>>> import numpy as np
>>> np.set_printoptions(precision=2, suppress=True, linewidth=140)
>>> X = np.load("arr.npy")
>>> print(X)
[[ 1 -1  1 -1  1 -1  1 -1]
 [ 1  1 -1 -1  1  1 -1 -1]]
>>> u = np.array([0, -1])
>>> print(np.convolve(X[1], u))
[ 0 -1 -1  1  1 -1 -1  1  1]
>>> print(np.polyval(u, X[1]))
[-1 -1 -1 -1 -1 -1 -1 -1]
>>> print(np.correlate(X[1], X[0], "full"))
[-1  0  1  0 -1  0  1  0  1  0 -1  0  1  0 -1]
>>> Y = X / np.linalg.norm(X, axis=1)
Traceback (most recent call last):
  File "<python-input-8>", line 1, in <module>
    Y = X / np.linalg.norm(X, axis=1)
        ~~^~~~~~~~~~~~~~~~~~~~~~~~~~~
ValueError: operands could not be broadcast together with shapes (2,8) (2,) 
>>> Y = X / np.linalg.norm(X, axis=1, keepdims=True)
>>> gram = Y @ Y.T
>>> print(np.linalg.norm(Y, axis=1))
[1. 1.]
>>> print(gram[1].round(2) + 0)
[0. 1.]
>>> print(gram.round(2) + 0)
[[1. 0.]
 [0. 1.]]
>>> print((gram - 2 * np.eye(2)).round(6).argmax(axis=1))
[1 0]
>>> print(np.count_nonzero(X))
16
>>> print(X.mean(axis=0))
[ 1.  0.  0. -1.  1.  0.  0. -1.]
>>> print(X - X[0])
[[ 0  0  0  0  0  0  0  0]
 [ 0  2 -2  0  0  2 -2  0]]
>>> print(X.shape)
(2, 8)
>>> M = np.load("case0.npy")
>>> print(M)
[[ 6.29 -2.13 -2.37]
 [-2.13  0.61 -7.11]
 [-2.37 -7.11 -0.89]]
>>> vals, V = np.linalg.eigh(M)
>>> x = np.array([1, 1, -2])
>>> print(round(x @ M @ x / (x @ x), 2), vals[0], vals[-1])
6.17 -8.0 7.01
>>> print(np.linalg.eigvalsh(M[1:, 1:]))
[-7.29  7.01]
>>> q, V = np.linalg.qr(M[:, :2])[0], np.linalg.qr(M[:, 2:])[0]
>>> sigma = np.linalg.svd(q.T @ V, compute_uv=False)
>>> print((sigma > 0.9).sum())
0
>>> print(np.degrees(np.arccos(sigma.clip(0, 1))))
[82.46]
>>> print(sigma)
[0.13]
>>> rng = np.random.default_rng(926)
>>> mat = rng.normal(size=(15, 3)) + 10 * np.array([1, -5, 4])
>>> print(mat)
[[ 10.74 -48.88  40.82]
 [ 10.1  -51.2   38.99]
 [  9.64 -51.    41.36]
 [  7.81 -50.07  41.49]
 [  9.62 -49.02  39.33]
 [ 10.92 -49.29  40.05]
 [  9.56 -49.63  39.61]
 [  8.98 -49.97  40.49]
 [  9.33 -49.68  39.01]
 [ 10.94 -49.97  40.11]
 [  9.86 -50.11  41.62]
 [ 10.51 -50.83  40.72]
 [  9.62 -51.    38.65]
 [ 10.25 -49.67  41.1 ]
 [  8.41 -50.29  39.33]]
>>> Xc = mat - mat.mean(axis=0)
>>> Uu, sigma, vt = np.linalg.svd(Xc, full_matrices=False)
>>> print(round((sigma ** 2).sum() ** 2 / (sigma ** 4).sum(), 2))
2.78
>>> print((np.sign(Uu[:, 0]) == np.sign(Uu[0, 0])).astype(int))
[1 0 1 1 0 1 0 1 0 1 1 1 0 1 0]
>>> print(np.linalg.matrix_rank(Xc))
3
>>> P = mat @ np.linalg.solve(mat.T @ mat, mat.T)
>>> print(np.round(np.trace(P), 2))
3.0
>>> basis = mat[[11, 5]].astype(float)
>>> for _ in range(4):
...     idx = np.linalg.norm(mat[:, None] - basis, axis=-1).argmin(axis=1)
...     basis = np.array([mat[idx == j].mean(axis=0) for j in range(2)])
... 
>>> print(idx)
[1 0 0 0 1 1 1 0 1 1 0 0 0 1 0]
>>> print(basis)
[[  9.36 -50.56  40.33]
 [ 10.19 -49.45  40.01]]
>>> print(basis[1] - basis[0])
[ 0.83  1.11 -0.33]
>>> E = np.load("run2.npy")
>>> print(E)
[[ 3.  4.  0.]
 [ 4.  2.  4.]
 [ 0.  4. -1.]]
>>> q, V = np.linalg.qr(E[:, :2])[0], np.linalg.qr(E[:, 2:])[0]
>>> sigma = np.linalg.svd(q.T @ V, compute_uv=False)
>>> print((sigma > 0.9).sum())
1
>>> print(E.sum(axis=1))
[ 7. 10.  3.]
>>> print(np.abs(E).max())
4.0
>>> print(np.unravel_index(np.abs(E).argmax(), E.shape))
(np.int64(0), np.int64(1))
>>> print(np.round(np.linalg.norm(E), 2))
8.83
>>> print(np.diff(E, axis=0))
[[ 1. -2.  4.]
 [-4.  2. -5.]]
>>> W0 = np.array([[-6.54, -0.52, 4.94],
...     [0.1, 3.01, 1.84],
...     [-4.68, -2.81, 4.66],
...     [-1.0, 1.23, 2.94],
...     [0.79, 1.72, 4.08],
...     [-0.95, 3.9, 2.6],
...     [-3.41, -0.47, 5.45],
...     [-0.82, 2.17, 1.51],
...     [-3.72, -0.85, 5.31],
...     [-4.26, -1.18, 5.9],
...     [-0.06, 1.52, 4.47],
...     [-6.37, -2.95, 6.3],
...     [-3.38, -2.98, 5.2],
...     [0.06, 3.05, 3.19],
...     [-2.29, -1.57, 4.01],
...     [-0.38, 1.44, 2.2],
...     [-3.78, -2.21, 4.44],
...     [0.13, 2.69, 4.19],
...     [0.04, -0.07, 1.62],
...     [-3.67, -2.3, 5.34],
...     [-1.02, 2.34, 3.78]])
>>> print(W0)
[[-6.54 -0.52  4.94]
 [ 0.1   3.01  1.84]
 [-4.68 -2.81  4.66]
 [-1.    1.23  2.94]
 [ 0.79  1.72  4.08]
 [-0.95  3.9   2.6 ]
 [-3.41 -0.47  5.45]
 [-0.82  2.17  1.51]
 [-3.72 -0.85  5.31]
 [-4.26 -1.18  5.9 ]
 [-0.06  1.52  4.47]
 [-6.37 -2.95  6.3 ]
 [-3.38 -2.98  5.2 ]
 [ 0.06  3.05  3.19]
 [-2.29 -1.57  4.01]
 [-0.38  1.44  2.2 ]
 [-3.78 -2.21  4.44]
 [ 0.13  2.69  4.19]
 [ 0.04 -0.07  1.62]
 [-3.67 -2.3   5.34]
 [-1.02  2.34  3.78]]
>>> D = np.linalg.norm(W0[:, None] - W0[None], axis=-1)
>>> print(D[6].round(6).argsort(kind="stable")[:4])
[ 6  8  9 19]
>>> print(D.mean(axis=1).argmax())
11
>>> print((D + 1e9 * np.eye(21)).round(6).argmin(axis=1))
[ 9  7 16 15 10 13  8 15  6  8  4  2 19 17 16  3 19 13 15 12 17]
>>> Xc = W0 - W0.mean(axis=0)
>>> V = np.linalg.svd(Xc)[2][:2]
>>> Y = Xc - Xc @ V.T @ V
>>> print(np.diag(V.T @ V))
[0.74 1.   0.26]
>>> print(Y.std(axis=0))
[0.43 0.03 0.72]
>>> print(np.round(np.cov(Xc @ V.T, rowvar=False), 2) + 0)
[[10.22  0.  ]
 [ 0.    1.08]]
>>> print(np.round(np.linalg.norm(Y) / np.linalg.norm(Xc), 2))
0.25
>>> gram = np.cov(W0, rowvar=False)
>>> print(gram)
[[ 5.02  3.96 -2.37]
 [ 3.96  4.97 -2.18]
 [-2.37 -2.18  2.06]]
>>> print(np.corrcoef(W0.T))
[[ 1.    0.79 -0.74]
 [ 0.79  1.   -0.68]
 [-0.74 -0.68  1.  ]]
>>> print(round(np.corrcoef(W0[:, 1], W0[:, 2])[0, 1], 2))
-0.68
>>> Xc = W0 - W0.mean(axis=1)
Traceback (most recent call last):
  File "<python-input-72>", line 1, in <module>
    Xc = W0 - W0.mean(axis=1)
         ~~~^~~~~~~~~~~~~~~~~
ValueError: operands could not be broadcast together with shapes (21,3) (21,) 
>>> Xc = W0 - W0.mean(axis=0)
>>> Uu, sigma, vt = np.linalg.svd(Xc, full_matrices=False)
>>> print(np.abs(vt[-1]))
[0.51 0.03 0.86]
>>> print(vt[0] * np.sign(vt[0, np.abs(vt[0]).argmax()]))
[ 0.66  0.65 -0.37]
>>> print(round(float((sigma ** 2).sum() ** 2 / (sigma ** 4).sum()), 2))
1.37
>>> print(np.abs(vt[0]).argmax())
0
>>> print(np.abs(Uu[:, 0]).argmax())
11
>>> print(sigma ** 2 / (sigma ** 2).sum())
[0.85 0.09 0.06]
>>> print((np.sign(Uu[:, 0]) == np.sign(Uu[0, 0])).astype(int))
[1 0 1 0 0 0 1 0 1 1 0 1 1 0 1 0 1 0 0 1 0]
>>> arr = np.load("block15.npy")
>>> print(arr)
[[-0.39 -0.3   0.87]
 [ 0.39 -0.91 -0.15]
 [ 0.84  0.28  0.47]]
>>> Uu, sigma = np.linalg.svd(arr)
Traceback (most recent call last):
  File "<python-input-84>", line 1, in <module>
    Uu, sigma = np.linalg.svd(arr)
    ^^^^^^^^^
ValueError: too many values to unpack (expected 2)
>>> Uu, sigma, vt = np.linalg.svd(arr, full_matrices=False)
>>> print(sigma / sigma[0])
[1. 1. 1.]
>>> print(Uu.shape, sigma.shape, vt.shape)
(3, 3) (3,) (3, 3)
>>> print(vt @ vt.T)
[[1. 0. 0.]
 [0. 1. 0.]
 [0. 0. 1.]]
>>> print(round(np.sqrt((sigma ** 2).sum()), 2), round(np.linalg.norm(arr), 2))
1.73 1.73
>>> print(np.cumsum(sigma ** 2) / np.sum(sigma ** 2))
[0.33 0.67 1.  ]
>>> print(arr @ arr)
[[ 0.76  0.64  0.12]
 [-0.62  0.67  0.4 ]
 [ 0.18 -0.38  0.91]]
>>> print(np.round(np.linalg.det(arr), 2))
1.0
>>> print(np.allclose(arr, arr.T))
False
>>> print((arr - arr.T) / 2)
[[ 0.   -0.34  0.02]
 [ 0.34  0.   -0.21]
 [-0.02  0.21  0.  ]]
>>> print(np.linalg.norm(arr, axis=0))
[1. 1. 1.]
>>> print(round(np.linalg.norm(arr, "nuc"), 2))
3.0
>>> print(round(float(np.linalg.norm(arr, 2)), 2))
1.0
>>> w1 = np.array([[2, 2], [2, 2], [2, 3]])
>>> coef = np.array([1, 2])
>>> act = np.maximum(arr @ w1 + coef, 0)
>>> print(np.linalg.matrix_rank(act))
2
>>> print((act > 0).mean(axis=0))
[0.67 1.  ]
>>> print((act > 0).astype(int))
[[1 1]
 [0 1]
 [1 1]]
>>> basis = np.array([[3, 1], [1, 3]])
>>> print(act @ basis)
[[ 7.33 11.07]
 [ 0.52  1.55]
 [18.17 21.1 ]]
>>> print(w1 @ basis)
[[ 8  8]
 [ 8  8]
 [ 9 11]]
>>> J = np.load("layer4.npy")
>>> print(J)
[[ 0 -1  0]
 [ 2  0  0]
 [ 0  0  1]]
>>> q, Rm = np.linalg.qr(J)
>>> print(q)
[[ 0. -1.  0.]
 [-1.  0.  0.]
 [-0. -0.  1.]]
>>> print(q.T @ q)
[[1. 0. 0.]
 [0. 1. 0.]
 [0. 0. 1.]]
>>> print(abs(Rm[0, 0]), round(float(np.linalg.norm(J[:, 0])), 2))
2.0 2.0
>>> print(Rm)
[[-2.  0.  0.]
 [ 0.  1.  0.]
 [ 0.  0.  1.]]
>>> print(q.shape, Rm.shape)
(3, 3) (3, 3)
>>> x = np.array([-1, 0, 0])
>>> print(np.linalg.norm(J @ x) <= np.linalg.norm(J, 2) * np.linalg.norm(x) + 1e-9)
True
>>> print((J * x).sum(axis=1))
[ 0 -2  0]
>>> print(J * x)
[[ 0  0  0]
 [-2  0  0]
 [ 0  0  0]]
>>> print(np.round(np.linalg.eigvalsh(M).min(), 2))
-8.0
>>> print([round(float(np.linalg.det(M[:i, :i])), 2) + 0 for i in range(1, 4)])
[6.29, -0.7, -392.56]
>>> print(np.all(np.linalg.eigvalsh(M) > 0))
False
>>> P = np.triu(np.array([[7, 0, 1], [8, 5, 1], [8, 0, 5]]), 1) + np.eye(3)
>>> Y = P @ J @ np.linalg.inv(P)
>>> print(P @ J - J @ P)
[[ 0.  0.  2.]
 [ 0.  0. -1.]
 [ 0.  0.  0.]]
>>> print(np.poly(Y))
[ 1. -1.  2. -2.]
>>> print(np.linalg.matrix_rank(Y))
3
>>> print(np.poly(J))
[ 1. -1.  2. -2.]
>>> print(np.einsum("ij,ji->", J, J))
-3
>>> print(np.round(np.linalg.det(J[::-1]), 2))
-2.0
>>> print(np.linalg.eigvals(J))
[0.+1.41j 0.-1.41j 1.+0.j  ]
>>> data = np.load("out1.npy")
>>> print(data)
[[ 0.   -0.98 -0.21]
 [-0.16 -0.2   0.97]
 [-0.99  0.03 -0.16]]
>>> idx = rng.permutation(3)
>>> print(idx)
[0 1 2]
>>> Y = data[idx][:, idx]
>>> print(np.sort(np.abs(np.linalg.eigvals(Y))))
[1. 1. 1.]
>>> print(np.allclose(Y, data))
True
>>> print(np.diag(Y))
[ 0.   -0.2  -0.16]
>>> print(Y)
[[ 0.   -0.98 -0.21]
 [-0.16 -0.2   0.97]
 [-0.99  0.03 -0.16]]
>>> u = np.array([-1, -1, 0])
>>> Y = data + np.outer(u, np.eye(3)[2])
>>> print(np.round(np.linalg.det(Y) / np.linalg.det(data), 2), np.round(1 + np.linalg.solve(data, u)[2], 2))
0.24 0.24
>>> print(np.linalg.matrix_rank(Y - data))
1
>>> u, g = data[2], data[1]
>>> print(round(float(u @ g), 2))
0.0
>>> print(np.round(u @ u, 2))
1.0
>>> pr = (u @ g) / (u @ u) * u
>>> print(np.outer(u, g))
[[ 0.16  0.2  -0.95]
 [-0.01 -0.01  0.03]
 [ 0.03  0.03 -0.16]]
>>> print(np.round(np.linalg.norm(u + g) ** 2 + np.linalg.norm(u - g) ** 2, 2))
4.0
>>> print(g - pr)
[-0.16 -0.2   0.97]
>>> x = np.array([-5, 5, -8])
>>> rhs = data @ x
>>> coef, lr = np.zeros(3), 1 / np.linalg.norm(data, 2) ** 2
>>> for i in range(6):
...     coef -= lr * data.T @ (data @ coef - rhs)
...     if i % 1 == 0: print(i, round(np.linalg.norm(data @ coef - rhs), 2))
... 
0 0.0
1 0.0
2 0.0
3 0.0
4 0.0
5 0.0
>>> print(round(float(np.linalg.cond(data)), 2))
1.0
>>> gram = data.T @ data
>>> print(np.linalg.eigvalsh(gram)[::-1])
[1. 1. 1.]
>>> print(gram.round(2) + 0)
[[1. 0. 0.]
 [0. 1. 0.]
 [0. 0. 1.]]
>>> print(round(float(np.trace(gram)), 2), (data ** 2).sum())
3.0 3.0
>>> print(np.diag(gram))
[1. 1. 1.]
>>> print(np.linalg.svd(data, compute_uv=False) ** 2)
[1. 1. 1.]
